>>> import numpy as np
>>> np.set_printoptions(precision=3, suppress=True, linewidth=100)
>>> A2 = np.array([[1, 1, -1, 1, 0, 1, 1, 0, -1, 2, 2, -2, 1, 2, 1],
...     [0, -2, 2, 2, -1, -1, 2, -1, -1, 1, 0, 2, 1, 1, 1],
...     [-2, -1, -1, -2, 1, 1, 0, -1, 1, 1, 0, 2, 2, 1, 1],
...     [-2, -1, -1, 0, 0, -1, -1, -2, -2, 1, 2, 0, -1, -1, 0],
...     [-1, -1, 1, -2, 0, 0, 0, -2, -1, 2, 2, -1, 0, -1, 0],
...     [1, 0, -2, 1, -1, -1, -2, -1, 1, -2, 0, 2, 2, -1, 0]])
>>> J = A2.T @ A2
>>> J
array([[11,  6,  0,  8, -3,  0,  1,  7,  3, -6, -4, -3,  1,  2, -1],
       [ 6,  8, -4,  1,  1,  3, -2,  7,  3, -4, -2, -7, -2,  1, -2],
       [ 0, -4, 12,  1, -1, -1,  8,  1, -3,  4, -2, -1, -4,  1,  0],
       [ 8,  1,  1, 14, -5, -4,  3,  3, -2, -4, -2,  2,  1,  3,  1],
       [-3,  1, -1, -5,  3,  3,  0,  1,  1,  2,  0, -2, -1,  1,  0],
       [ 0,  3, -1, -4,  3,  5,  2,  3,  2,  3,  0, -4,  1,  4,  1],
       [ 1, -2,  8,  3,  0,  2, 10,  2, -3,  7,  0, -2,  0,  7,  3],
       [ 7,  7,  1,  3,  1,  3,  2, 11,  5, -6, -8, -4, -3,  3, -2],
       [ 3,  3, -3, -2,  1,  2, -3,  5,  9, -8, -8,  5,  4,  0, -1],
       [-6, -4,  4, -4,  2,  3,  7, -6, -8, 15, 10, -6,  0,  5,  4],
       [-4, -2, -2, -2,  0,  0,  0, -8, -8, 10, 12, -6,  0,  0,  2],
       [-3, -7, -1,  2, -2, -4, -2, -4,  5, -6, -6, 17,  8, -1,  2],
       [ 1, -2, -4,  1, -1,  1,  0, -3,  4,  0,  0,  8, 11,  4,  4],
       [ 2,  1,  1,  3,  1,  4,  7,  3,  0,  5,  0, -1,  4,  9,  4],
       [-1, -2,  0,  1,  0,  1,  3, -2, -1,  4,  2,  2,  4,  4,  3]])
>>> round(float(np.linalg.det(J)), 3)
-0.0
>>> np.trace(J)
np.int64(150)
>>> np.allclose(J @ J.T, J.T @ J)
True
>>> np.allclose(J[:-1].T @ np.linalg.lstsq(J[:-1].T, J[-1])[0], J[-1])
True
>>> round(np.trace(np.linalg.pinv(J) @ J), 3)
np.float64(6.0)
>>> X = np.loadtxt("out8.csv", delimiter=",")
>>> X
array([[ 5.,  6.,  7.,  8.,  9., 10., 11., 12.],
       [13., 14., 15., 16., 17., 18., 19., 20.],
       [21., 22., 23., 24., 25., 26., 27., 28.],
       [29., 30., 31., 32., 33., 34., 35., 36.],
       [37., 38., 39., 40., 41., 42., 43., 44.],
       [45., 46., 47., 48., 49., 50., 51., 52.],
       [53., 54., 55., 56., 57., 58., 59., 60.],
       [61., 62., 63., 64., 65., 66., 67., 68.]])
>>> A2 = J[0, 0] * J[1:] - np.outer(J[1:, 0], J[0])
>>> A2
array([[  0,  52, -44, -37,  29,  33, -28,  35,  15,  -8,   2, -59, -28,  -1, -16],
       [  0, -44, 132,  11, -11, -11,  88,  11, -33,  44, -22, -11, -44,  11,   0],
       [  0, -37,  11,  90, -31, -44,  25, -23, -46,   4,  10,  46,   3,  17,  19],
       [  0,  29, -11, -31,  24,  33,   3,  32,  20,   4, -12, -31,  -8,  17,  -3],
       [  0,  33, -11, -44,  33,  55,  22,  33,  22,  33,   0, -44,  11,  44,  11],
       [  0, -28,  88,  25,   3,  22, 109,  15, -36,  83,   4, -19,  -1,  75,  34],
       [  0,  35,  11, -23,  32,  33,  15,  72,  34, -24, -60, -23, -40,  19, -15],
       [  0,  15, -33, -46,  20,  22, -36,  34,  90, -70, -76,  64,  41,  -6,  -8],
       [  0,  -8,  44,   4,   4,  33,  83, -24, -70, 129,  86, -84,   6,  67,  38],
       [  0,   2, -22,  10, -12,   0,   4, -60, -76,  86, 116, -78,   4,   8,  18],
       [  0, -59, -11,  46, -31, -44, -19, -23,  64, -84, -78, 178,  91,  -5,  19],
       [  0, -28, -44,   3,  -8,  11,  -1, -40,  41,   6,   4,  91, 120,  42,  45],
       [  0,  -1,  11,  17,  17,  44,  75,  19,  -6,  67,   8,  -5,  42,  95,  46],
       [  0, -16,   0,  19,  -3,  11,  34, -15,  -8,  38,  18,  19,  45,  46,  32]])
>>> np.linalg.matrix_rank(A2), np.linalg.matrix_rank(J)
(np.int64(5), np.int64(6))
>>> np.flatnonzero(~A2.round(6).any(axis=1))
array([], dtype=int64)
>>> J[:, 0] / J[0, 0]
array([ 1.   ,  0.545,  0.   ,  0.727, -0.273,  0.   ,  0.091,  0.636,  0.273, -0.545, -0.364,
       -0.273,  0.091,  0.182, -0.091])
>>> U, sig, VT = np.linalg.svd(A2)
>>> vecs = VT[:(sig > 1e-8).sum()]
>>> rng = np.random.default_rng(33)
>>> vec = A2[13] + 2 * A2[8] + rng.integers(2) * np.eye(15)[6]
>>> vec
array([   0.,  -32.,   88.,   27.,    5.,   77.,  201.,  -63., -148.,  296.,  190., -149.,   57.,
        180.,  108.])
>>> np.allclose(vecs.T @ vecs @ vec, vec)
False
>>> np.linalg.matrix_rank(np.vstack([A2, vec]))
np.int64(6)
>>> U, sig, VT = np.linalg.svd(X)
>>> vecs = VT[:(sig > 1e-8).sum()]
>>> vec = X[6] + -3 * X[1] + rng.integers(2) * np.eye(8)[5]
>>> vec
array([14., 12., 10.,  8.,  6.,  4.,  2.,  0.])
>>> np.diag(vecs.T @ vecs)
array([0.417, 0.274, 0.179, 0.131, 0.131, 0.179, 0.274, 0.417])
>>> np.allclose(vecs.T @ vecs @ vec, vec)
True
>>> round(np.linalg.norm(vec - vecs.T @ vecs @ vec), 3)
np.float64(0.0)
>>> M = np.load("w.npy")
>>> M
array([[ -9,  -7,  -3,   0,   2,  -3,   7,  -4],
       [ -8,   9,   0,  -1,  -8,   8,  -7,  -8],
       [ -9,   3,   1,  -6,   4,   9,  -5,   9],
       [ -8,   6,  -4,  -1,   2,   6,   1,   2],
       [  2,   8,  -9,  -7,  -1,   1,   8,   2],
       [  1,  -2,   4,  -5,  -2,   8,  -6,   2],
       [ -7,  -2,   8,  -3,  -1,   6,   6,   8],
       [ -2,   1,   9,  -4,  -7,  -8,   3,   8],
       [-49,  38,  -3,  -5, -38,  37, -28, -44]])
>>> np.diff(M, axis=0)
array([[  1,  16,   3,  -1, -10,  11, -14,  -4],
       [ -1,  -6,   1,  -5,  12,   1,   2,  17],
       [  1,   3,  -5,   5,  -2,  -3,   6,  -7],
       [ 10,   2,  -5,  -6,  -3,  -5,   7,   0],
       [ -1, -10,  13,   2,  -1,   7, -14,   0],
       [ -8,   0,   4,   2,   1,  -2,  12,   6],
       [  5,   3,   1,  -1,  -6, -14,  -3,   0],
       [-47,  37, -12,  -1, -31,  45, -31, -52]])
>>> M.sum(axis=0)
array([-89,  54,   3, -32, -49,  64, -21, -25])
>>> np.linalg.svd(M, compute_uv=False)
array([99.465, 24.098, 18.732, 17.339, 15.739,  8.298,  6.214,  0.502])
>>> M.shape
(9, 8)
>>> np.abs(M).max()
np.int64(49)
>>> M.sum(axis=1)
array([-17, -15,   6,   4,   4,   0,  15,   0, -92])
>>> np.round(np.linalg.norm(M), 3)
np.float64(107.149)
>>> np.count_nonzero(M)
np.int64(70)
>>> np.unravel_index(np.abs(M).argmax(), M.shape)
(np.int64(8), np.int64(0))
>>> vec = np.array([2, 1, 0, 3, 1, 0, 2, 3])
>>> y = M @ vec
>>> coef, lr = np.zeros(8), 1 / np.linalg.norm(M, 2) ** 2
>>> for i in range(200):
...     coef -= lr * M.T @ (M @ coef - y)
...     if i % 50 == 0: print(i, round(np.linalg.norm(M @ coef - y), 3))
... 
0 35.422
50 20.495
100 16.127
150 13.094
>>> coef
array([ 1.92 ,  0.695,  0.122,  1.257,  1.55 , -0.597,  1.559,  2.314])
>>> round(np.linalg.cond(M), 3)
np.float64(198.142)
>>> vec = np.array([4, 2, -1, 4, 5, 4, 3, 2])
>>> M @ np.ones(8)
array([-17., -15.,   6.,   4.,   4.,   0.,  15.,   0., -92.])
>>> M @ vec
array([ -36,  -63,    4,   21,   32,  -16,    1,  -73, -351])
>>> (M @ vec).argmax()
np.int64(4)
>>> (M * vec).sum(axis=1)
array([ -36,  -63,    4,   21,   32,  -16,    1,  -73, -351])
>>> M @ (2 * vec)
array([ -72, -126,    8,   42,   64,  -32,    2, -146, -702])
>>> M * vec
array([[ -36,  -14,    3,    0,   10,  -12,   21,   -8],
       [ -32,   18,    0,   -4,  -40,   32,  -21,  -16],
       [ -36,    6,   -1,  -24,   20,   36,  -15,   18],
       [ -32,   12,    4,   -4,   10,   24,    3,    4],
       [   8,   16,    9,  -28,   -5,    4,   24,    4],
       [   4,   -4,   -4,  -20,  -10,   32,  -18,    4],
       [ -28,   -4,   -8,  -12,   -5,   24,   18,   16],
       [  -8,    2,   -9,  -16,  -35,  -32,    9,   16],
       [-196,   76,    3,  -20, -190,  148,  -84,  -88]])
>>> np.linalg.cond(M) > 100
np.True_
>>> np.round(np.linalg.norm(M, 2) / np.linalg.norm(M), 3)
np.float64(0.928)
>>> round(np.log10(np.linalg.cond(M)))
2
>>> arr = np.abs(np.array([[1, 5, 2, 4, 0],
...     [3, 3, 5, 4, 1],
...     [3, 3, 2, 3, 5],
...     [0, 3, 2, 4, 5],
...     [4, 0, 4, 4, 4]])) + np.eye(5)
>>> arr = arr / arr.sum(axis=1, keepdims=True)
>>> arr
array([[0.154, 0.385, 0.154, 0.308, 0.   ],
       [0.176, 0.235, 0.294, 0.235, 0.059],
       [0.176, 0.176, 0.176, 0.176, 0.294],
       [0.   , 0.2  , 0.133, 0.333, 0.333],
       [0.235, 0.   , 0.235, 0.235, 0.294]])
>>> gram = arr.T @ arr
>>> np.linalg.svd(arr, compute_uv=False) ** 2
array([1.031, 0.151, 0.065, 0.012, 0.006])
>>> round(np.trace(gram), 3), round((arr ** 2).sum(), 3)
(np.float64(1.265), np.float64(1.265))
>>> np.linalg.matrix_rank(gram)
np.int64(5)
>>> idx = rng.permutation(8)
>>> A2 = M[:, idx] * rng.choice([-1, 1], 8)
>>> A2
array([[  9,  -7,  -3,  -7,   2,   0,   3,   4],
       [  8,   7,   0,   9,  -8,  -1,  -8,   8],
       [  9,   5,   1,   3,   4,  -6,  -9,  -9],
       [  8,  -1,  -4,   6,   2,  -1,  -6,  -2],
       [ -2,  -8,  -9,   8,  -1,  -7,  -1,  -2],
       [ -1,   6,   4,  -2,  -2,  -5,  -8,  -2],
       [  7,  -6,   8,  -2,  -1,  -3,  -6,  -8],
       [  2,  -3,   9,   1,  -7,  -4,   8,  -8],
       [ 49,  28,  -3,  38, -38,  -5, -37,  44]])
>>> U, _, VT = np.linalg.svd(M.T @ A2)
>>> np.round(np.linalg.lstsq(M, A2)[0], 3) + 0
array([[-1.,  0.,  0.,  0.,  0.,  0.,  0.,  0.],
       [ 0.,  0.,  0.,  1.,  0.,  0.,  0.,  0.],
       [ 0.,  0.,  1.,  0.,  0.,  0.,  0.,  0.],
       [ 0.,  0.,  0.,  0.,  0.,  1.,  0.,  0.],
       [ 0.,  0.,  0.,  0.,  1.,  0.,  0.,  0.],
       [ 0.,  0.,  0.,  0.,  0.,  0., -1.,  0.],
       [ 0., -1.,  0.,  0.,  0.,  0.,  0.,  0.],
       [ 0.,  0.,  0.,  0.,  0.,  0.,  0., -1.]])
>>> mat = np.loadtxt("mat.csv", delimiter=",")
>>> mat
array([[ -2.704,   0.326,   3.38 ,  -5.683,  -4.934,  -5.173,  -7.835,  -0.375, -12.528,   2.394,
         -1.714,  -3.128,   7.799],
       [ -5.622,   1.479, -11.612,   4.435,   1.77 ,  -0.709,  -5.547,  11.599,   1.43 ,  -0.256,
          6.198,   0.808,  -1.256],
       [ -7.954,  -1.148,   2.487,   0.591,   3.95 ,   5.643,   0.682,   6.591,   1.354,   9.121,
         -9.158,   1.821,   8.082],
       [  0.315,  -3.877,   2.947,  -1.107,   8.51 ,   7.029,  -2.263, -12.53 ,  -8.195,   3.784,
         -2.382,   0.756,  -1.809],
       [ -1.743,  -2.412,   2.284,   2.803,   2.845,   0.129,  10.409,   4.544,  -7.548,  -3.345,
         -5.457,  -9.53 ,   7.226],
       [  9.014,   3.268,   1.613,  -3.359,  -8.301,   2.351,   7.899,   4.895,  -2.707,  -3.778,
         -0.893,  -1.143, -10.473],
       [  1.317,  -4.221,  -6.26 ,  -1.5  ,   2.639,  -0.32 ,  -6.613,  -4.473,  -5.293,  -9.587,
         11.839,   1.91 ,  -2.109],
       [  2.178,   3.038,   0.196,   1.738,   3.978,   6.959,   5.056,  10.183,  -3.797,  -1.931,
         -1.217, -11.23 ,   6.613],
       [  2.644,  -4.144,  -3.166,   1.373,  -5.372,  -9.111,  -5.884,  -8.13 ,   8.383,   4.574,
          0.16 ,   5.018,  -5.911],
       [  0.091,  -2.946,  -4.609,   3.628,  -7.674,  -3.314,   0.819,   2.907,   5.232,  11.56 ,
         -9.344,   3.376,   4.264],
       [  5.65 ,   7.438,   2.532,   4.364,  -6.067,  -8.605,  -8.188,  -7.18 ,  -5.968,   3.329,
         -1.311,  -0.234,   3.062],
       [  2.501,   4.102,  -3.49 ,   3.641,  -0.153,  -1.392,  -4.227,  11.205,   4.816,  -9.231,
         -3.526,  -6.419,   6.638],
       [  4.486,  -8.635,  -5.009,   1.783,   0.723,   4.015,  -1.687,   9.523,  11.918,   0.633,
         -1.425,   4.306,  -1.962],
       [  3.901,  -1.71 , -10.68 ,  -2.632,   7.477,   2.598,   9.153,  -1.096,   4.579,   2.605,
         -7.886,   4.828,   0.026],
       [  2.573, -13.985,  -3.158,   4.075,   2.455,   0.897,   0.025,   3.427,  -1.815,  -1.685,
         12.016,   0.939,   1.127],
       [ -0.565,  -3.622,   2.937,   4.436,  10.852,   3.223,  -6.66 ,   0.259,   6.208,  -4.073,
          1.07 ,  -8.387,   7.686],
       [ 12.855,  -5.298,  -3.608,   7.298,  -3.573,   0.742,  -2.894,  -9.172,  -1.141,  -5.005,
          1.876,   1.502,   1.568],
       [-10.529,  -4.215,   8.308,  -4.959,   3.388,   7.24 ,   2.59 ,  -6.676,   5.212,  -5.26 ,
         -0.264,  -2.196,  -1.688],
       [  7.081,  -0.458,  13.526,   0.615,  -1.919,  -4.593,  -1.629,  -6.353,  -4.569,  -2.58 ,
          3.381,   2.007,   7.451],
       [ -1.223,  -4.293,   0.747,   1.695,  -1.148,  -9.949,  -7.795,   2.73 ,   7.079,  -9.774,
         -7.741,  -1.362,   0.84 ],
       [ -1.573,   2.51 ,   3.574,  -1.647,  -1.019,   5.654, -10.648,  12.223,   3.895,  -0.658,
         -4.724,   5.063,  -4.052],
       [  5.842,  -5.714,  -4.733,  -7.55 ,   6.155,   6.21 ,   3.347,  -1.017,   2.47 ,   6.975,
         -6.051,   2.45 ,   8.232],
       [-10.887,   2.2  ,  -5.167,  -3.318,   3.935,  -3.202,  -0.386,  -3.341,   1.313,   0.804,
          5.281, -12.006,   5.242],
       [ -5.451,  -2.021,   3.683,  -3.885,   2.85 , -13.853,   6.116,   1.021,  -3.666,  -1.618,
          8.721,  -2.437,   1.018]])
>>> proj = mat @ np.linalg.solve(mat.T @ mat, mat.T)
>>> proj @ mat[:, 0]
array([ -2.704,  -5.622,  -7.954,   0.315,  -1.743,   9.014,   1.317,   2.178,   2.644,   0.091,
         5.65 ,   2.501,   4.486,   3.901,   2.573,  -0.565,  12.855, -10.529,   7.081,  -1.223,
        -1.573,   5.842, -10.887,  -5.451])
>>> A2 = np.c_[mat[:, :1] @ np.array([[1]]), np.array([2, 3, -1, -2, 0, 2, -2, 0, -3, 3, 3, 2, -2, 0, 2, -3, 1, -2, 3, 0, 0, 3, 2, -2])]
>>> A2
array([[ -2.704,   2.   ],
       [ -5.622,   3.   ],
       [ -7.954,  -1.   ],
       [  0.315,  -2.   ],
       [ -1.743,   0.   ],
       [  9.014,   2.   ],
       [  1.317,  -2.   ],
       [  2.178,   0.   ],
       [  2.644,  -3.   ],
       [  0.091,   3.   ],
       [  5.65 ,   3.   ],
       [  2.501,   2.   ],
       [  4.486,  -2.   ],
       [  3.901,   0.   ],
       [  2.573,   2.   ],
       [ -0.565,  -3.   ],
       [ 12.855,   1.   ],
       [-10.529,  -2.   ],
       [  7.081,   3.   ],
       [ -1.223,   0.   ],
       [ -1.573,   0.   ],
       [  5.842,   3.   ],
       [-10.887,   2.   ],
       [ -5.451,  -2.   ]])
>>> np.round(np.linalg.lstsq(mat, A2[:, 0])[0], 3) + 0
array([1., 0., 0., 0., 0., 0., 0., 0., 0., 0., 0., 0., 0.])
>>> np.linalg.norm(np.linalg.qr(mat)[0].T @ A2, axis=0) ** 2 / ((A2 ** 2).sum(axis=0) + 1e-12)
array([1.   , 0.586])
>>> np.linalg.matrix_rank(np.c_[mat, A2])
np.int64(14)
